$ python3 -q
>>> import numpy as np
>>> np.set_printoptions(suppress=True, linewidth=100)
>>> W0 = np.array([[2, 3, 0, 0, 0, 0],
...     [0, 2, 0, 0, 0, 0],
...     [0, 0, 0, 0, 0, 0],
...     [0, 0, 2, 3, 0, 0],
...     [0, 0, 0, 2, 0, 0],
...     [0, 0, 0, 0, 0, 0],
...     [0, 0, 0, 0, 2, 3],
...     [0, 0, 0, 0, 0, 2],
...     [0, 0, 0, 0, 0, 0]])
>>> W0
array([[2, 3, 0, 0, 0, 0],
       [0, 2, 0, 0, 0, 0],
       [0, 0, 0, 0, 0, 0],
       [0, 0, 2, 3, 0, 0],
       [0, 0, 0, 2, 0, 0],
       [0, 0, 0, 0, 0, 0],
       [0, 0, 0, 0, 2, 3],
       [0, 0, 0, 0, 0, 2],
       [0, 0, 0, 0, 0, 0]])
>>> proj = W0 @ np.linalg.solve(W0.T @ W0, W0.T)
>>> np.allclose(proj @ proj, proj)
True
>>> np.trace(proj)
np.float64(6.0)
>>> proj.round(2) + 0
array([[1., 0., 0., 0., 0., 0., 0., 0., 0.],
       [0., 1., 0., 0., 0., 0., 0., 0., 0.],
       [0., 0., 0., 0., 0., 0., 0., 0., 0.],
       [0., 0., 0., 1., 0., 0., 0., 0., 0.],
       [0., 0., 0., 0., 1., 0., 0., 0., 0.],
       [0., 0., 0., 0., 0., 0., 0., 0., 0.],
       [0., 0., 0., 0., 0., 0., 1., 0., 0.],
       [0., 0., 0., 0., 0., 0., 0., 1., 0.],
       [0., 0., 0., 0., 0., 0., 0., 0., 0.]])
>>> w1 = np.array([[0, 2], [-6, 1], [3, 0], [7, -9], [-7, -3], [-6, -9]])
>>> beta = np.array([2, -1])
>>> H = np.maximum(W0 @ w1 + beta, 0)
>>> H
array([[ 0,  6],
       [ 0,  1],
       [ 2,  0],
       [29,  0],
       [16,  0],
       [ 2,  0],
       [ 0,  0],
       [ 0,  0],
       [ 2,  0]])
>>> np.linalg.matrix_rank(H)
np.int64(2)
>>> basis = np.array([[6, 4], [0, 9]])
>>> w1 @ basis
array([[   0,   18],
       [ -36,  -15],
       [  18,   12],
       [  42,  -53],
       [ -42,  -55],
       [ -36, -105]])
>>> (H @ basis).round(6).argmax(axis=1)
array([1, 1, 0, 0, 0, 0, 0, 0, 0])
>>> def softmax(z):
...     e = np.exp(z - z.max(axis=-1, keepdims=True))
...     return e / e.sum(axis=-1, keepdims=True)
... 
>>> np.round(softmax(H[4]), 2) + 0
array([1., 0.])
>>> np.round(softmax(H).sum(axis=1), 2)
array([1., 1., 1., 1., 1., 1., 1., 1., 1.])
>>> np.round(softmax(10 * H[4]), 2) + 0
array([1., 0.])
>>> np.round(softmax(H[4] + 4), 2) + 0
array([1., 0.])
>>> att = H @ H.T / np.sqrt(2)
>>> np.round(softmax(att), 2) + 0
array([[1.  , 0.  , 0.  , 0.  , 0.  , 0.  , 0.  , 0.  , 0.  ],
       [0.89, 0.03, 0.01, 0.01, 0.01, 0.01, 0.01, 0.01, 0.01],
       [0.  , 0.  , 0.  , 1.  , 0.  , 0.  , 0.  , 0.  , 0.  ],
       [0.  , 0.  , 0.  , 1.  , 0.  , 0.  , 0.  , 0.  , 0.  ],
       [0.  , 0.  , 0.  , 1.  , 0.  , 0.  , 0.  , 0.  , 0.  ],
       [0.  , 0.  , 0.  , 1.  , 0.  , 0.  , 0.  , 0.  , 0.  ],
       [0.11, 0.11, 0.11, 0.11, 0.11, 0.11, 0.11, 0.11, 0.11],
       [0.11, 0.11, 0.11, 0.11, 0.11, 0.11, 0.11, 0.11, 0.11],
       [0.  , 0.  , 0.  , 1.  , 0.  , 0.  , 0.  , 0.  , 0.  ]])
>>> softmax(att).round(6).argmax(axis=1)
array([0, 0, 3, 3, 3, 3, 0, 0, 3])
>>> np.round(softmax(att + np.triu(np.full(att.shape, -np.inf), 1)), 2) + 0
array([[1.  , 0.  , 0.  , 0.  , 0.  , 0.  , 0.  , 0.  , 0.  ],
       [0.97, 0.03, 0.  , 0.  , 0.  , 0.  , 0.  , 0.  , 0.  ],
       [0.05, 0.05, 0.89, 0.  , 0.  , 0.  , 0.  , 0.  , 0.  ],
       [0.  , 0.  , 0.  , 1.  , 0.  , 0.  , 0.  , 0.  , 0.  ],
       [0.  , 0.  , 0.  , 1.  , 0.  , 0.  , 0.  , 0.  , 0.  ],
       [0.  , 0.  , 0.  , 1.  , 0.  , 0.  , 0.  , 0.  , 0.  ],
       [0.14, 0.14, 0.14, 0.14, 0.14, 0.14, 0.14, 0.  , 0.  ],
       [0.12, 0.12, 0.12, 0.12, 0.12, 0.12, 0.12, 0.12, 0.  ],
       [0.  , 0.  , 0.  , 1.  , 0.  , 0.  , 0.  , 0.  , 0.  ]])
>>> np.round(softmax(att)[4] @ H, 2) + 0
array([29.,  0.])
>>> A = np.load("x.npy")
>>> A
array([[-14,  11,  -2,  -1,  -4],
       [ 11, -10,   2,   3,   2],
       [ -2,   2,  -2,  -7,   5],
       [ -1,   3,  -7, -14,   4],
       [ -4,   2,   5,   4, -18]])
>>> x0 = np.array([1, -1, 0, 0, -1])
>>> y = A @ x0
>>> beta, lr = np.zeros(5), 1 / np.linalg.norm(A, 2) ** 2
>>> for i in range(20):
...     beta -= lr * A.T @ (A @ beta - y)
...     if i % 5 == 0: print(i, round(np.linalg.norm(A @ beta - y), 2))
... 
0 10.32
5 4.19
10 1.88
15 0.95
>>> beta.round(2)
array([ 1.05, -0.87,  0.27, -0.06, -0.92])
>>> round(np.linalg.eigvalsh(A).min(), 2)
np.float64(-25.69)
>>> rng = np.random.default_rng(996842)
>>> idx = rng.permutation(5)
>>> Y = A[:, idx] * rng.choice([-1, 1], 5)
>>> Y
array([[ 11, -14,   1,   4,   2],
       [-10,  11,  -3,  -2,  -2],
       [  2,  -2,   7,  -5,   2],
       [  3,  -1,  14,  -4,   7],
       [  2,  -4,  -4,  18,  -5]])
>>> Uu, _, Vt = np.linalg.svd(A.T @ Y)
>>> np.round(np.linalg.lstsq(A, Y)[0], 2) + 0
array([[ 0.,  1.,  0.,  0.,  0.],
       [ 1.,  0.,  0.,  0.,  0.],
       [ 0.,  0.,  0.,  0., -1.],
       [ 0.,  0., -1.,  0.,  0.],
       [ 0.,  0.,  0., -1.,  0.]])
>>> E = np.minimum.outer(np.arange(1, 5), np.arange(1, 5)) * -2
>>> E
array([[-2, -2, -2, -2],
       [-2, -4, -4, -4],
       [-2, -4, -6, -6],
       [-2, -4, -6, -8]])
>>> proj = np.triu(np.array([[6, 5, 5, 6], [5, 0, 8, 4], [0, 7, 1, 6], [2, 2, 0, 5]]), 1) + np.eye(4)
>>> Y = proj @ E @ np.linalg.inv(proj)
>>> np.round(np.poly(Y), 2)
array([ 1., 20., 60., 56., 16.])
>>> Y
array([[ -34.,  104., -750., 4188.],
       [ -26.,   78., -570., 3180.],
       [ -14.,   42., -308., 1710.],
       [  -2.,    6.,  -44.,  244.]])
>>> proj @ E - E @ proj
array([[-32., -54., -60., -66.],
       [-24., -38., -30., -28.],
       [-12., -14.,   6.,  16.],
       [  0.,  10.,  42.,  64.]])
>>> np.linalg.matrix_rank(Y)
np.int64(4)
>>> x0 = np.array([3, 1, 1, -1, 2, 2])
>>> y = W0 @ x0
>>> np.round(np.linalg.pinv(W0) @ W0, 2) + 0
array([[1., 0., 0., 0., 0., 0.],
       [0., 1., 0., 0., 0., 0.],
       [0., 0., 1., 0., 0., 0.],
       [0., 0., 0., 1., 0., 0.],
       [0., 0., 0., 0., 1., 0.],
       [0., 0., 0., 0., 0., 1.]])
>>> y
array([ 9,  2,  0, -1, -2,  0, 10,  4,  0])
>>> np.round(np.linalg.solve(W0.T @ W0, W0.T @ y), 2)
array([ 3.,  1.,  1., -1.,  2.,  2.])
>>> y = y + 0.05 * rng.normal(size=9)
>>> y.round(2)
array([ 8.97,  2.  ,  0.02, -1.01, -1.96,  0.02,  9.99,  4.  , -0.05])
>>> beta, *_ = np.linalg.lstsq(W0, y)
>>> np.round(W0.T @ (y - W0 @ beta), 2) + 0
array([0., 0., 0., 0., 0., 0.])
>>> round(np.linalg.norm(y - W0 @ beta), 2)
np.float64(0.05)
>>> round(np.linalg.eigvals(E).sum().real, 2)
np.float64(-20.0)
>>> np.round(np.linalg.det(E[::-1]), 2)
np.float64(16.0)
>>> np.round(np.poly(E), 2)
array([ 1., 20., 60., 56., 16.])
>>> np.round(np.linalg.det(E.T), 2)
np.float64(16.0)
>>> np.round(np.linalg.eigvals(E), 2)
array([-16.58,  -2.  ,  -0.85,  -0.57])
>>> np.kron(np.eye(2, dtype=int), E)
array([[-2, -2, -2, -2,  0,  0,  0,  0],
       [-2, -4, -4, -4,  0,  0,  0,  0],
       [-2, -4, -6, -6,  0,  0,  0,  0],
       [-2, -4, -6, -8,  0,  0,  0,  0],
       [ 0,  0,  0,  0, -2, -2, -2, -2],
       [ 0,  0,  0,  0, -2, -4, -4, -4],
       [ 0,  0,  0,  0, -2, -4, -6, -6],
       [ 0,  0,  0,  0, -2, -4, -6, -8]])
>>> w, evecs = np.linalg.eigh(E)
>>> np.round(evecs.T @ E @ evecs, 2) + 0
array([[-16.58,   0.  ,   0.  ,   0.  ],
       [  0.  ,  -2.  ,   0.  ,   0.  ],
       [  0.  ,   0.  ,  -0.85,   0.  ],
       [  0.  ,   0.  ,   0.  ,  -0.57]])
>>> np.round(np.linalg.eigvalsh(E @ E), 2)
array([  0.32,   0.73,   4.  , 274.95])
>>> np.round(np.linalg.eigvalsh(E + 3 * np.eye(4)), 2)
array([-13.58,   1.  ,   2.15,   2.43])
>>> Y = E[0, 0] * E[1:] - np.outer(E[1:, 0], E[0])
>>> Y
array([[ 0,  4,  4,  4],
       [ 0,  4,  8,  8],
       [ 0,  4,  8, 12]])
>>> E[:, 0] / E[0, 0]
array([1., 1., 1., 1.])
>>> np.flatnonzero(~Y.round(6).any(axis=1))
array([], dtype=int64)
>>> feats = np.load("out15.npy")
>>> feats
array([[4, 3, 0, 4],
       [0, 1, 0, 0],
       [4, 2, 3, 4],
       [4, 2, 0, 4]])
>>> round(np.trace(np.linalg.pinv(feats) @ feats), 2)
np.float64(3.0)
>>> np.allclose(feats[:-1].T @ np.linalg.lstsq(feats[:-1].T, feats[-1])[0], feats[-1])
True
>>> data = np.loadtxt("run7.csv", delimiter=",")
>>> data
array([[ 0.,  0., -4.,  1.,  0.,  0.],
       [ 0.,  0.,  0.,  0.,  0.,  5.],
       [ 0.,  0.,  0.,  0.,  0.,  0.],
       [ 0.,  0.,  0.,  0., -3., -4.],
       [ 0.,  2.,  0.,  0.,  0.,  0.],
       [-5.,  0., -2.,  1.,  0.,  0.]])
>>> w1 = np.array([[5, -1, 2, -3, -3, -5],
...     [0, -1, -3, 3, -3, 2],
...     [2, 4, -1, -3, 1, 2],
...     [-4, 2, 2, -5, 5, -3],
...     [-5, 2, 2, 1, 3, 4],
...     [-3, 3, -2, -3, 0, 4]])
>>> beta = np.array([3, 3, 0, 2, 2, 2])
>>> H = np.maximum(data @ w1 + beta, 0)
>>> (H > 0).astype(int)
array([[0, 0, 1, 1, 1, 0],
       [0, 1, 0, 0, 1, 1],
       [1, 1, 0, 1, 1, 1],
       [1, 0, 1, 1, 0, 0],
       [1, 1, 0, 1, 0, 1],
       [0, 1, 0, 1, 1, 1]])
>>> np.round((H > 0).mean(axis=0), 2)
array([0.5 , 0.67, 0.33, 0.83, 0.67, 0.67])
>>> H
array([[ 0.,  0.,  6.,  9.,  3.,  0.],
       [ 0., 18.,  0.,  0.,  2., 22.],
       [ 3.,  3.,  0.,  2.,  2.,  2.],
       [30.,  0.,  2., 11.,  0.,  0.],
       [ 3.,  1.,  0.,  8.,  0.,  6.],
       [ 0.,  2.,  0., 18., 20., 20.]])
>>> basis = np.array([[-1, -9], [4, 1], [-1, -9], [0, 6], [4, -4], [1, 8]])
>>> H @ basis
array([[   6.,  -12.],
       [ 102.,  186.],
       [  19.,   -4.],
       [ -32., -222.],
       [   7.,   70.],
       [ 108.,  190.]])
>>> w1 @ basis
array([[ -28, -110],
       [ -11,   72],
       [  21,  -11],
       [  27,  -54],
       [  27,   55],
       [  21,   62]])
